$ ipython --no-banner

In [1]: import numpy as np

In [2]: from numpy import linalg as LA

In [3]: np.set_printoptions(suppress=True, linewidth=120)

In [4]: def rnd(a):
   ...:     return np.round(a, 2) + 0
   ...: 

In [5]: arr = np.load("m.npy")

In [6]: print(rnd(arr))
[[ 0.01  0.01 -0.05  0.01  0.09  0.03]
 [ 0.01  0.   -0.03  0.01  0.04  0.02]
 [-0.05 -0.03  0.23 -0.05 -0.38 -0.15]
 [ 0.01  0.01 -0.05  0.01  0.09  0.03]
 [ 0.09  0.04 -0.38  0.09  0.64  0.26]
 [ 0.03  0.02 -0.15  0.03  0.26  0.1 ]]

In [7]: # applying it twice changes nothing

In [8]: U, sigma, vt = LA.svd(arr)

In [9]: vecs = vt[:(sigma > 1e-8).sum()]

In [10]: rng = np.random.default_rng(49079)

In [11]: x = arr[3] + -1 * arr[0] + rng.integers(2) * np.eye(6)[3]

In [12]: print(rnd(x))
[0. 0. 0. 1. 0. 0.]

In [13]: print(np.allclose(vecs.T @ vecs @ x, x))
False

In [14]: vals, vecs = LA.eigh(arr)

In [15]: print(rnd(LA.eigvalsh(arr + -1 * np.eye(6))))
[-1. -1. -1. -1. -1.  0.]

In [16]: print(np.unique(vals.round(6) + 0, return_counts=True)[1])
[5 1]

In [17]: print(rnd(vals))
[0. 0. 0. 0. 0. 1.]

In [18]: print(rnd(LA.svd(arr, compute_uv=False)))
[1. 0. 0. 0. 0. 0.]

In [19]: print(rnd(vecs.T @ arr @ vecs))
[[0. 0. 0. 0. 0. 0.]
 [0. 0. 0. 0. 0. 0.]
 [0. 0. 0. 0. 0. 0.]
 [0. 0. 0. 0. 0. 0.]
 [0. 0. 0. 0. 0. 0.]
 [0. 0. 0. 0. 0. 1.]]

In [20]: print(rnd(LA.eigvalsh(arr @ arr)))
[0. 0. 0. 0. 0. 1.]

In [21]: print(np.abs(vecs[:, -1]).round(6).argmax())
4

In [22]: print(rnd(vals.sum()), rnd(np.trace(arr)))
1.0 1.0

In [23]: print(rnd(vecs @ np.diag(vals) @ vecs.T))
[[ 0.01  0.01 -0.05  0.01  0.09  0.03]
 [ 0.01  0.   -0.03  0.01  0.04  0.02]
 [-0.05 -0.03  0.23 -0.05 -0.38 -0.15]
 [ 0.01  0.01 -0.05  0.01  0.09  0.03]
 [ 0.09  0.04 -0.38  0.09  0.64  0.26]
 [ 0.03  0.02 -0.15  0.03  0.26  0.1 ]]
